% ipython --no-banner

In [1]: import numpy as np

In [2]: from numpy import linalg as LA

In [3]: np.set_printoptions(precision=2, suppress=True, linewidth=100)

In [4]: def rnd(a):
   ...:     return np.round(a, 2) + 0
   ...: 

In [5]: m1 = np.load("block13.npy")

In [6]: print(m1)
[[-0.04  1.32 -2.32 -1.04 -0.13  0.86]
 [-2.07 -0.95 -1.02 -1.05 -1.15 -0.59]
 [-0.8  -1.24 -1.64 -0.33 -0.97  1.75]
 [-1.23 -0.41 -2.64 -0.06  0.6   0.01]
 [-2.42 -1.6   0.07  0.7   0.08  0.3 ]
 [-0.54 -1.58  1.49  1.89  0.61 -0.18]
 [-0.27 -0.41 -1.59 -0.83 -1.66  1.67]
 [ 2.41 -0.76 -0.92 -0.04  1.32 -0.02]
 [-0.64  1.73  1.89  1.31  0.27 -0.52]
 [ 1.43  0.65  2.07 -0.34 -1.09  0.98]
 [ 0.43 -2.25  0.22  1.59  0.01  1.08]
 [ 1.74 -2.05 -1.06  0.5   0.63  0.08]
 [-1.49 -1.41  1.29  1.24  1.08 -0.65]
 [-2.74 -0.75  0.7  -0.01 -0.64  0.09]
 [ 1.92  0.95  0.29  0.32  1.42  1.48]
 [ 2.1  -1.32 -1.   -0.68 -1.03 -0.56]
 [-0.71  2.05  0.35 -0.58 -0.32 -1.94]
 [ 1.72  1.85 -1.44  0.7  -0.22 -0.16]
 [ 0.79  0.96  1.44  1.22  1.91 -0.48]
 [ 0.33  0.57 -0.16 -1.75 -2.06 -1.11]
 [ 1.66 -2.39 -0.6   0.16 -0.1   0.34]
 [ 0.17  0.74  1.96  0.46  1.5  -1.45]
 [ 2.9   0.   -0.55 -0.23  0.49 -0.17]
 [-1.05  1.48  0.97 -0.26  0.34 -2.14]
 [ 1.01 -1.55 -0.49  1.72 -0.79  1.32]
 [-0.44  0.84 -1.12  1.53 -2.03 -0.6 ]
 [ 1.32  0.7   0.67 -1.93 -0.06  1.61]
 [ 1.77 -0.87  0.2  -0.23 -1.34 -1.8 ]
 [ 0.48  1.83 -0.54  2.18  0.16 -0.59]
 [ 0.28 -1.53 -1.62  1.55 -1.12 -0.55]
 [-2.52  0.31 -0.66  0.43 -0.6  -1.24]
 [-0.87 -0.57  2.51 -0.72  0.01  1.05]]

In [7]: rnd(LA.norm(m1))
Out[7]: np.float64(16.97)

In [8]: m1[32]
Traceback (most recent call last):
  Cell In[8], line 1
    m1[32]
IndexError: index 32 is out of bounds for axis 0 with size 32


In [9]: LA.matrix_rank(m1)
Out[9]: np.int64(6)

In [10]: m1.shape
Out[10]: (32, 6)

In [11]: rnd(LA.svd(m1, compute_uv=False))
Out[11]: array([8.9 , 8.34, 7.45, 6.08, 5.21, 4.43])

In [12]: print(np.count_nonzero(m1))
191

In [13]: LA.rank(m1)
Traceback (most recent call last):
  Cell In[13], line 1
    LA.rank(m1)
AttributeError: module 'numpy.linalg' has no attribute 'rank'


In [14]: np.abs(m1).max()
Out[14]: np.float64(2.9)

In [15]: C = m1[[21, 17]].astype(float)

In [16]: for _ in range(3):
    ...:     lab = LA.norm(m1[:, None] - C, axis=-1).argmin(axis=1)
    ...:     C = np.array([m1[lab == j].mean(axis=0) for j in range(2)])
    ...: 

In [17]: lab
Out[17]: 
array([1, 1, 1, 1, 0, 0, 1, 1, 0, 0, 1, 1, 0, 0, 1, 1, 0, 1, 0, 1, 1, 0, 1, 0, 1, 1, 1, 1, 1, 1, 0,
       0])

In [18]: np.bincount(lab)
Out[18]: array([12, 20])

In [19]: rnd(C)
Out[19]: 
array([[-0.88,  0.17,  1.17,  0.44,  0.26, -0.52],
       [ 0.76, -0.38, -0.87,  0.1 , -0.4 ,  0.2 ]])

In [20]: def softmax(z):
    ...:     e = np.exp(z - z.max(axis=-1, keepdims=True))
    ...:     return e / e.sum(axis=-1, keepdims=True)
    ...: 

In [21]: print(rnd(softmax(10 * m1[21])))
[0.   0.   0.99 0.   0.01 0.  ]

In [22]: rnd(softmax(m1[21]))
Out[22]: array([0.07, 0.13, 0.43, 0.09, 0.27, 0.01])

In [23]: scores = m1 @ m1.T / np.sqrt(6)

In [24]: rnd(softmax(scores)[21] @ m1)
Out[24]: array([-0.01,  0.75,  1.38,  0.64,  0.94, -0.92])

In [25]: softmax(scores).round(6).argmax(axis=1)
Out[25]: 
array([ 0,  1,  2,  3,  4,  5,  6,  7,  8,  9, 10, 11, 12, 13, 14, 15, 16, 17, 18, 19, 20, 21, 22,
       23, 24, 25, 26, 27, 28, 29, 30, 31])

In [26]: E = np.loadtxt("a.csv", delimiter=",")

In [27]: E
Out[27]: 
array([[0., 0., 0., 1., 0.],
       [0., 0., 1., 0., 0.],
       [1., 0., 0., 0., 0.],
       [0., 0., 0., 0., 1.],
       [0., 1., 0., 0., 0.]])

In [28]: # keeps lengths

In [29]: rnd(LA.norm(E, axis=0))
Out[29]: array([1., 1., 1., 1., 1.])

In [30]: rnd(LA.pinv(E))
Out[30]: 
array([[0., 0., 1., 0., 0.],
       [0., 0., 0., 0., 1.],
       [0., 1., 0., 0., 0.],
       [1., 0., 0., 0., 0.],
       [0., 0., 0., 1., 0.]])

In [31]: rnd(LA.svd(E, compute_uv=False))
Out[31]: array([1., 1., 1., 1., 1.])

In [32]: P = np.triu(np.array([[-3, 4, -4, 4, 1],
    ...:     [-5, 1, 0, -2, 2],
    ...:     [5, -5, 3, -1, 5],
    ...:     [0, -5, 3, 2, -3],
    ...:     [3, 3, 4, 5, -5]]), 1) + np.eye(5)

In [33]: M2 = P @ E @ LA.inv(P)

In [34]: np.trace(M2), np.trace(E)
Out[34]: (np.float64(0.0), np.float64(0.0))

In [35]: print(P @ E - E @ P)
[[-4.  1.  4.  0.  7.]
 [ 0.  2.  0.  1. -7.]
 [ 0.  1.  4. -4. -2.]
 [ 0. -3.  0.  0.  0.]
 [ 0.  0.  0.  2. -2.]]

In [36]: gram = E.T @ E

In [37]: LA.matrix_rank(gram)
Out[37]: np.int64(5)

In [38]: rnd(LA.eigvalsh(gram)[::-1])
Out[38]: array([1., 1., 1., 1., 1.])

In [39]: np.trace(gram), (E ** 2).sum()
Out[39]: (np.float64(5.0), np.float64(5.0))

In [40]: mat = np.diag(5 * np.array([1, 0, 1, 2, 0, 1, 0, 2, 0, 0])) + np.array([[1, 2, 2, 0, 2, 0, 1, 1, 1, 2],
    ...:     [2, 1, 2, 0, 2, 1, 0, 2, 2, 1],
    ...:     [2, 0, 2, 0, 1, 2, 0, 0, 1, 0],
    ...:     [1, 2, 2, 0, 2, 1, 0, 1, 2, 2],
    ...:     [1, 2, 1, 1, 1, 2, 1, 2, 2, 2],
    ...:     [0, 2, 1, 0, 2, 2, 0, 0, 0, 1],
    ...:     [2, 1, 0, 1, 0, 2, 1, 0, 0, 1],
    ...:     [1, 0, 1, 2, 2, 0, 1, 0, 1, 0],
    ...:     [1, 2, 2, 1, 2, 1, 1, 0, 0, 2],
    ...:     [2, 2, 2, 0, 0, 2, 1, 1, 1, 0]])

In [41]: mat
Out[41]: 
array([[ 6,  2,  2,  0,  2,  0,  1,  1,  1,  2],
       [ 2,  1,  2,  0,  2,  1,  0,  2,  2,  1],
       [ 2,  0,  7,  0,  1,  2,  0,  0,  1,  0],
       [ 1,  2,  2, 10,  2,  1,  0,  1,  2,  2],
       [ 1,  2,  1,  1,  1,  2,  1,  2,  2,  2],
       [ 0,  2,  1,  0,  2,  7,  0,  0,  0,  1],
       [ 2,  1,  0,  1,  0,  2,  1,  0,  0,  1],
       [ 1,  0,  1,  2,  2,  0,  1, 10,  1,  0],
       [ 1,  2,  2,  1,  2,  1,  1,  0,  0,  2],
       [ 2,  2,  2,  0,  0,  2,  1,  1,  1,  0]])

In [42]: rng = np.random.default_rng(78)

In [43]: M2 = mat + rng.integers(-2, 3, (10, 9)) @ rng.integers(-2, 3, (9, 10))

In [44]: M2
Out[44]: 
array([[  0,   0,  -2,   8,   2,   6,  14,   5,  -6,   4],
       [  2,   4,  -1,  -7,  -5,   3,   3,   0,   5,   8],
       [ -4,  -1,   3,   6,   7,  -6,   0,   3,   4,  -9],
       [ 13,   0,  -8,   9,  -3, -17,  -3,  14,  13,  11],
       [ -9,  11,  -6,  -2,  -8,  16,   8,   6,  -1,   5],
       [  4,   2,  10,  -3,   3,  11,  -6, -14,   2,  -1],
       [  2,  -6,  10,   2,  12,   5,  -4, -10,  -5, -10],
       [  7,  -2,  -5,   4,  -2,   4,  -1,  19,   4,  -2],
       [  7,  -2,   2,  -3,   8,  -7,  -4,   2,   1,   2],
       [  4,  10,   6, -11,  -2,   9,  -1,  -4,  -2,   4]])

In [45]: LA.matrix_rank(M2 - mat, tol=1e-8)
Out[45]: np.int64(9)

In [46]: rnd(LA.svd(M2 - mat, compute_uv=False))
Out[46]: array([39.77, 36.29, 27.82, 12.65, 12.15,  9.64,  4.9 ,  2.88,  1.16,  0.  ])

In [47]: data = np.tril(np.array([[-1, -4, -5, 7, 4, 3, 4, -5, -9, 6, -9, 0],
    ...:     [5, 3, 7, -9, 7, 1, 0, 2, 8, -6, -5, -2],
    ...:     [-2, -1, -8, 5, -4, -5, -7, 5, 9, -1, 1, -7],
    ...:     [0, 3, 1, 4, 0, 7, 0, -7, 3, 8, -6, -4],
    ...:     [-3, 7, -5, -8, 1, 2, -3, 1, 9, -1, 2, -9],
    ...:     [4, -4, 7, 2, -8, -5, 8, 9, -9, -3, 6, 9],
    ...:     [9, 1, 3, 8, 9, 6, 6, 9, -2, -5, -6, -3],
    ...:     [-1, 3, -3, 2, -7, -3, 4, -2, 2, 4, -5, -1],
    ...:     [3, -1, -1, -9, 8, -9, -3, -6, -5, 6, 7, 4],
    ...:     [6, 9, 4, -9, 8, -4, 7, 2, -5, -9, -2, 5],
    ...:     [-3, 6, 7, 4, 3, -8, 1, -5, -8, 3, -7, -8],
    ...:     [5, -6, 3, -4, 5, 1, 3, 7, -8, -3, -9, -4]]), -1) + np.eye(12, dtype=int)

In [48]: data
Out[48]: 
array([[ 1,  0,  0,  0,  0,  0,  0,  0,  0,  0,  0,  0],
       [ 5,  1,  0,  0,  0,  0,  0,  0,  0,  0,  0,  0],
       [-2, -1,  1,  0,  0,  0,  0,  0,  0,  0,  0,  0],
       [ 0,  3,  1,  1,  0,  0,  0,  0,  0,  0,  0,  0],
       [-3,  7, -5, -8,  1,  0,  0,  0,  0,  0,  0,  0],
       [ 4, -4,  7,  2, -8,  1,  0,  0,  0,  0,  0,  0],
       [ 9,  1,  3,  8,  9,  6,  1,  0,  0,  0,  0,  0],
       [-1,  3, -3,  2, -7, -3,  4,  1,  0,  0,  0,  0],
       [ 3, -1, -1, -9,  8, -9, -3, -6,  1,  0,  0,  0],
       [ 6,  9,  4, -9,  8, -4,  7,  2, -5,  1,  0,  0],
       [-3,  6,  7,  4,  3, -8,  1, -5, -8,  3,  1,  0],
       [ 5, -6,  3, -4,  5,  1,  3,  7, -8, -3, -9,  1]])

In [49]: # triangular, det is the product of the diagonal

In [50]: gram = mat.T @ mat

In [51]: np.trace(gram), (mat ** 2).sum()
Out[51]: (np.int64(507), np.int64(507))

In [52]: np.allclose(gram, gram.T)
Out[52]: True

In [53]: t3 = np.stack([data, -2 * data, data[::-1]])

In [54]: t3.sum(axis=0)
Out[54]: 
array([[  4,  -6,   3,  -4,   5,   1,   3,   7,  -8,  -3,  -9,   1],
       [ -8,   5,   7,   4,   3,  -8,   1,  -5,  -8,   3,   1,   0],
       [  8,  10,   3,  -9,   8,  -4,   7,   2,  -5,   1,   0,   0],
       [  3,  -4,  -2, -10,   8,  -9,  -3,  -6,   1,   0,   0,   0],
       [  2,  -4,   2,  10,  -8,  -3,   4,   1,   0,   0,   0,   0],
       [  5,   5,  -4,   6,  17,   5,   1,   0,   0,   0,   0,   0],
       [ -5,  -5,   4,  -6, -17,  -5,  -1,   0,   0,   0,   0,   0],
       [ -2,   4,  -2, -10,   8,   3,  -4,  -1,   0,   0,   0,   0],
       [ -3,   4,   2,  10,  -8,   9,   3,   6,  -1,   0,   0,   0],
       [ -8, -10,  -3,   9,  -8,   4,  -7,  -2,   5,  -1,   0,   0],
       [  8,  -5,  -7,  -4,  -3,   8,  -1,   5,   8,  -3,  -1,   0],
       [ -4,   6,  -3,   4,  -5,  -1,  -3,  -7,   8,   3,   9,  -1]])

In [55]: LA.matrix_rank(t3.reshape(3, -1))
Out[55]: np.int64(2)

In [56]: t3.shape
Out[56]: (3, 12, 12)

In [57]: r0 = np.array([2, 0])

In [58]: np.array([np.convolve(row, r0, "same") for row in data])
Out[58]: 
array([[  2,   0,   0,   0,   0,   0,   0,   0,   0,   0,   0,   0],
       [ 10,   2,   0,   0,   0,   0,   0,   0,   0,   0,   0,   0],
       [ -4,  -2,   2,   0,   0,   0,   0,   0,   0,   0,   0,   0],
       [  0,   6,   2,   2,   0,   0,   0,   0,   0,   0,   0,   0],
       [ -6,  14, -10, -16,   2,   0,   0,   0,   0,   0,   0,   0],
       [  8,  -8,  14,   4, -16,   2,   0,   0,   0,   0,   0,   0],
       [ 18,   2,   6,  16,  18,  12,   2,   0,   0,   0,   0,   0],
       [ -2,   6,  -6,   4, -14,  -6,   8,   2,   0,   0,   0,   0],
       [  6,  -2,  -2, -18,  16, -18,  -6, -12,   2,   0,   0,   0],
       [ 12,  18,   8, -18,  16,  -8,  14,   4, -10,   2,   0,   0],
       [ -6,  12,  14,   8,   6, -16,   2, -10, -16,   6,   2,   0],
       [ 10, -12,   6,  -8,  10,   2,   6,  14, -16,  -6, -18,   2]])
